In [1]: import numpy as np

In [2]: import numpy.linalg as la

In [3]: np.set_printoptions(suppress=True, linewidth=120)

In [4]: rd = lambda a: np.round(a, 3) + 0

In [5]: mat = np.load("run7.npy")

In [6]: mat
Out[6]: 
array([[-5.24 , -7.169,  4.6  ],
       [-2.208,  8.59 , -4.62 ],
       [ 1.503,  8.116,  5.646],
       [ 4.486, -4.681, -7.614],
       [-1.104,  5.946, -7.964],
       [ 6.779,  7.248,  1.232],
       [ 5.329,  3.674,  7.623],
       [-3.851, -7.487,  5.396],
       [ 2.616, -4.669,  8.447],
       [-1.087,  3.977, -9.111],
       [ 7.431,  4.858,  4.603],
       [-6.708,  2.757, -6.885],
       [-8.933, -4.495, -0.001],
       [ 8.966,  2.161,  3.865],
       [-8.84 , -4.343, -1.733],
       [-1.603,  7.949,  5.852],
       [ 8.7  , -4.814, -1.062],
       [-1.401, -9.897, -0.295],
       [-4.198,  3.526, -8.363],
       [ 1.921, -9.129, -3.601],
       [-4.894, -8.684,  0.791],
       [-8.522, -5.155, -0.893],
       [ 4.426, -7.021,  5.578],
       [-6.514, -4.021,  6.434],
       [-8.421,  0.358, -5.381],
       [-4.896, -2.693, -8.293]])

In [7]: B = mat / la.norm(mat, axis=1)
---------------------------------------------------------------------------
ValueError                                Traceback (most recent call last)
Cell In[7], line 1
----> 1 B = mat / la.norm(mat, axis=1)

ValueError: operands could not be broadcast together with shapes (26,3) (26,) 

In [8]: B = mat / la.norm(mat, axis=1, keepdims=True)

In [9]: cov = B @ B.T

In [10]: print(rd(np.degrees(np.arccos(np.clip(cov[12, 15], -1, 1)))))
102.366

In [11]: th = np.radians(135)

In [12]: R = np.eye(3)

In [13]: R[0, 0] = R[2, 2] = np.cos(th)

In [14]: R[0, 2], R[2, 0] = -np.sin(th), np.sin(th)

In [15]: rd(R)
Out[15]: 
array([[-0.707,  0.   , -0.707],
       [ 0.   ,  1.   ,  0.   ],
       [ 0.707,  0.   , -0.707]])

In [16]: B = mat @ R.T

In [17]: np.allclose(mat @ mat.T, B @ B.T)
Out[17]: True

In [18]: np.allclose(la.norm(mat, axis=1), la.norm(B, axis=1))
Out[18]: True

In [19]: rd(la.svd(mat, compute_uv=False)), rd(la.svd(B, compute_uv=False))
Out[19]: (array([33.905, 31.082, 22.008]), array([33.905, 31.082, 22.008]))

In [20]: r0 = np.array([3, 2, 1])

In [21]: rd(np.convolve(mat[12], r0))
Out[21]: array([-26.799, -31.351, -17.926,  -4.497,  -0.001])

In [22]: rd(np.polyval(r0, mat[12]))
Out[22]: array([222.529,  52.625,   0.998])

In [23]: W0 = np.array([[2, 2, 2, 1, 0, 1],
    ...:     [2, 2, 2, 0, 1, 1],
    ...:     [2, 0, 0, 0, 2, 2],
    ...:     [2, 1, 0, 2, 0, 0],
    ...:     [2, 2, 2, 1, 2, 2]])

In [24]: W0[-1] = W0[0] + 4 * W0[1]

In [25]: print(W0)
[[ 2  2  2  1  0  1]
 [ 2  2  2  0  1  1]
 [ 2  0  0  0  2  2]
 [ 2  1  0  2  0  0]
 [10 10 10  1  4  5]]

In [26]: U, sig, Vh = la.svd(W0)

In [27]: np.argmax(sig[:-1] / (sig[1:] + 1e-6)) + 1
Out[27]: np.int64(4)

In [28]: rd(sig)
Out[28]: array([19.392,  2.83 ,  2.559,  0.625,  0.   ])

In [29]: B = U[:, :4] @ np.diag(sig[:4]) @ Vh[:4]

In [30]: la.matrix_rank(W0, rtol=0.05)
Out[30]: np.int64(3)

In [31]: rd(B)
Out[31]: 
array([[ 2.,  2.,  2.,  1.,  0.,  1.],
       [ 2.,  2.,  2.,  0.,  1.,  1.],
       [ 2.,  0.,  0.,  0.,  2.,  2.],
       [ 2.,  1.,  0.,  2.,  0.,  0.],
       [10., 10., 10.,  1.,  4.,  5.]])

In [32]: r = la.matrix_rank(W0)

In [33]: r
Out[33]: np.int64(4)

In [34]: ns = la.svd(W0)[2][r:].T

In [35]: la.matrix_rank(W0.T @ W0), la.matrix_rank(W0 @ W0.T)
Out[35]: (np.int64(4), np.int64(4))

In [36]: th = np.radians(72)

In [37]: R = np.eye(6)

In [38]: R[3, 3] = R[4, 4] = np.cos(th)

In [39]: R[3, 4], R[4, 3] = -np.sin(th), np.sin(th)

In [40]: rd(R)
Out[40]: 
array([[ 1.   ,  0.   ,  0.   ,  0.   ,  0.   ,  0.   ],
       [ 0.   ,  1.   ,  0.   ,  0.   ,  0.   ,  0.   ],
       [ 0.   ,  0.   ,  1.   ,  0.   ,  0.   ,  0.   ],
       [ 0.   ,  0.   ,  0.   ,  0.309, -0.951,  0.   ],
       [ 0.   ,  0.   ,  0.   ,  0.951,  0.309,  0.   ],
       [ 0.   ,  0.   ,  0.   ,  0.   ,  0.   ,  1.   ]])

In [41]: B = W0 @ R.T

In [42]: rd(la.svd(W0, compute_uv=False)), rd(la.svd(B, compute_uv=False))
Out[42]: 
(array([19.392,  2.83 ,  2.559,  0.625,  0.   ]),
 array([19.392,  2.83 ,  2.559,  0.625,  0.   ]))

In [43]: np.allclose(W0 @ W0.T, B @ B.T)
Out[43]: True

In [44]: J = np.load("data.npy")

In [45]: J
Out[45]: 
array([[0, 0, 0, 0],
       [6, 6, 2, 4],
       [6, 6, 2, 4],
       [3, 3, 1, 2],
       [3, 3, 1, 2],
       [3, 3, 1, 2]])

In [46]: print(rd(J @ la.pinv(J) @ J))
[[0. 0. 0. 0.]
 [6. 6. 2. 4.]
 [6. 6. 2. 4.]
 [3. 3. 1. 2.]
 [3. 3. 1. 2.]
 [3. 3. 1. 2.]]

In [47]: print(np.abs(np.diag(la.qr(J)[1])) > 1e-9)
[ True False False False]

In [48]: print(np.unique(J.round(6), axis=0).shape)
(3, 4)

In [49]: K = np.load("sample14.npy")

In [50]: K
Out[50]: 
array([[ 2.814,  5.54 ,  3.629, -5.695,  5.513, -6.27 ],
       [-2.174, -0.919, -1.745,  4.59 , -1.159,  0.915],
       [ 4.074,  5.031,  7.448, -8.829,  4.163, -5.413],
       [-5.276,  0.562,  6.263,  8.21 , -3.866,  1.397],
       [ 6.176,  0.638, -9.586, -8.782,  6.395, -3.605],
       [-6.526, -1.304,  5.013, 10.359, -5.377,  3.438],
       [ 3.761,  1.025, -3.538, -6.03 ,  3.975, -2.554],
       [-7.144, -1.034,  2.602, 12.311, -4.756,  2.979],
       [-1.841,  2.385,  5.912,  2.144, -0.337, -1.545],
       [ 0.498,  2.551,  3.27 , -1.183,  1.653, -2.38 ],
       [-0.806, -1.762, -1.242,  2.061, -1.804,  2.002]])

In [51]: np.argsort(-la.norm(K, axis=0).round(6), kind="stable")[:3]
Out[51]: array([3, 2, 0])

In [52]: round(np.log10(la.cond(K)))
Out[52]: 2

In [53]: print([round(float(x), 3) for x in la.svd(K, compute_uv=False)[:3]])
[33.329, 17.829, 5.736]
